>>> import numpy as np
>>> import numpy.linalg as la
>>> np.set_printoptions(suppress=True, linewidth=160)
>>> J = np.loadtxt("run13.csv", delimiter=",")
>>> J
array([[  3.,   0.,  -3.,   0.],
       [  1.,   2.,  -6.,   0.],
       [  3.,   0.,  -7.,   0.],
       [  5.,   0.,  -5.,   1.],
       [  5.,   2.,  -6.,  -1.],
       [  8.,   3.,  -8.,  -4.],
       [  6.,   6.,  -7.,  -5.],
       [  9.,   6.,  -4.,  -2.],
       [  6.,   6.,  -5.,  -2.],
       [  6.,   9.,  -2.,  -3.],
       [  7.,   8.,  -2.,  -5.],
       [  9.,   9.,  -1.,  -4.],
       [  7.,  11.,  -1.,  -6.],
       [  5.,   9.,  -1.,  -8.],
       [  7.,   8.,   2., -11.]])
>>> C = J[[5, 2]].astype(float)
>>> for _ in range(6):
...     z = la.norm(J[:, None] - C, axis=-1).argmin(axis=1)
...     C = np.array([J[z == j].mean(axis=0) for j in range(2)])
... 
>>> z
array([1, 1, 1, 1, 1, 0, 0, 0, 0, 0, 0, 0, 0, 0, 0])
>>> np.round(C[1] - C[0], 2)
array([-3.6, -6.7, -2.5,  5. ])
>>> np.abs(C[1] - C[0]).argmax()
np.int64(1)
>>> other = np.c_[J[:, :1] @ np.array([[0]]), np.array([-2, -3, 1, 1, -1, -2, -2, 2, 3, 3, 1, -3, -3, -2, 0])]
>>> other
array([[ 0., -2.],
       [ 0., -3.],
       [ 0.,  1.],
       [ 0.,  1.],
       [ 0., -1.],
       [ 0., -2.],
       [ 0., -2.],
       [ 0.,  2.],
       [ 0.,  3.],
       [ 0.,  3.],
       [ 0.,  1.],
       [ 0., -3.],
       [ 0., -3.],
       [ 0., -2.],
       [ 0.,  0.]])
>>> la.matrix_rank(other)
np.int64(1)
>>> np.round(la.lstsq(J, other[:, 0])[0], 2)
array([0., 0., 0., 0.])
>>> la.matrix_rank(np.c_[J, other])
np.int64(5)
>>> np.round(la.norm(other - J @ la.lstsq(J, other)[0], axis=0), 2)
array([0.  , 7.61])
>>> Ac = J - J.mean(axis=0)
>>> vecs = la.svd(Ac)[2][:2]
>>> other = Ac - Ac @ vecs.T @ vecs
>>> round(la.norm(other) / la.norm(Ac), 2)
np.float64(0.36)
>>> np.round(np.diag(vecs.T @ vecs), 2)
array([0.54, 0.53, 0.59, 0.34])
>>> m1 = np.loadtxt("out8.csv", delimiter=",")
>>> m1.round(2) + 0
array([[ 0.01,  0.  ,  0.02, -0.06, -0.04,  0.06,  0.03],
       [ 0.  ,  0.  ,  0.01, -0.02, -0.01,  0.02,  0.01],
       [ 0.02,  0.01,  0.03, -0.1 , -0.07,  0.1 ,  0.06],
       [-0.06, -0.02, -0.1 ,  0.35,  0.23, -0.35, -0.19],
       [-0.04, -0.01, -0.07,  0.23,  0.15, -0.23, -0.12],
       [ 0.06,  0.02,  0.1 , -0.35, -0.23,  0.35,  0.19],
       [ 0.03,  0.01,  0.06, -0.19, -0.12,  0.19,  0.1 ]])
>>> other = np.array([[-3, 1], [0, 3], [3, 2], [-1, 2], [-2, -3], [1, -3], [2, 3]])
>>> np.round(other.T @ m1.T, 2)
array([[ 0.29,  0.1 ,  0.49, -1.67, -1.08,  1.67,  0.88],
       [-0.03, -0.01, -0.06,  0.19,  0.12, -0.19, -0.1 ]])
>>> la.matrix_rank(m1 @ other)
np.int64(1)
>>> np.round(np.einsum("ik,kj->ij", m1, other), 2)
array([[ 0.29, -0.03],
       [ 0.1 , -0.01],
       [ 0.49, -0.06],
       [-1.67,  0.19],
       [-1.08,  0.12],
       [ 1.67, -0.19],
       [ 0.88, -0.1 ]])
>>> np.round(m1 @ other, 2)
array([[ 0.29, -0.03],
       [ 0.1 , -0.01],
       [ 0.49, -0.06],
       [-1.67,  0.19],
       [-1.08,  0.12],
       [ 1.67, -0.19],
       [ 0.88, -0.1 ]])
>>> la.matrix_rank(np.vstack([m1, other.T]))
np.int64(3)
>>> left, s, vt = la.svd(m1)
>>> s.round(2) + 0
array([1., 0., 0., 0., 0., 0., 0.])
>>> np.argmax(s[:-1] / (s[1:] + 1e-6)) + 1
np.int64(1)
>>> other = left[:, :1] @ np.diag(s[:1]) @ vt[:1]
>>> np.round(la.norm(m1 - other, 2), 2), np.round(s[1], 2)
(np.float64(0.0), np.float64(0.0))
>>> round(np.abs(m1 - other).max(), 2)
np.float64(0.0)
>>> la.matrix_rank(m1, rtol=0.05)
np.int64(1)
>>> round(float(la.norm(m1 - other) / la.norm(m1)), 2)
0.0
>>> la.lstsq(m1[:-1].T, m1[-1])[2]
np.int32(1)
>>> np.abs(np.diag(la.qr(m1)[1])) > 1e-9
array([ True, False, False, False, False, False, False])
>>> np.allclose(m1[:-1].T @ la.lstsq(m1[:-1].T, m1[-1])[0], m1[-1])
True
>>> round(np.trace(la.pinv(m1) @ m1), 2)
np.float64(1.0)
>>> np.round(m1 @ la.pinv(m1) @ m1, 2) + 0
array([[ 0.01,  0.  ,  0.02, -0.06, -0.04,  0.06,  0.03],
       [ 0.  ,  0.  ,  0.01, -0.02, -0.01,  0.02,  0.01],
       [ 0.02,  0.01,  0.03, -0.1 , -0.07,  0.1 ,  0.06],
       [-0.06, -0.02, -0.1 ,  0.35,  0.23, -0.35, -0.19],
       [-0.04, -0.01, -0.07,  0.23,  0.15, -0.23, -0.12],
       [ 0.06,  0.02,  0.1 , -0.35, -0.23,  0.35,  0.19],
       [ 0.03,  0.01,  0.06, -0.19, -0.12,  0.19,  0.1 ]])
>>> try:
...     la.inv(m1)
... except la.LinAlgError as e:
...     print(e)
... 
Singular matrix
>>> np.unique(m1.round(6), axis=0).shape
(7, 7)
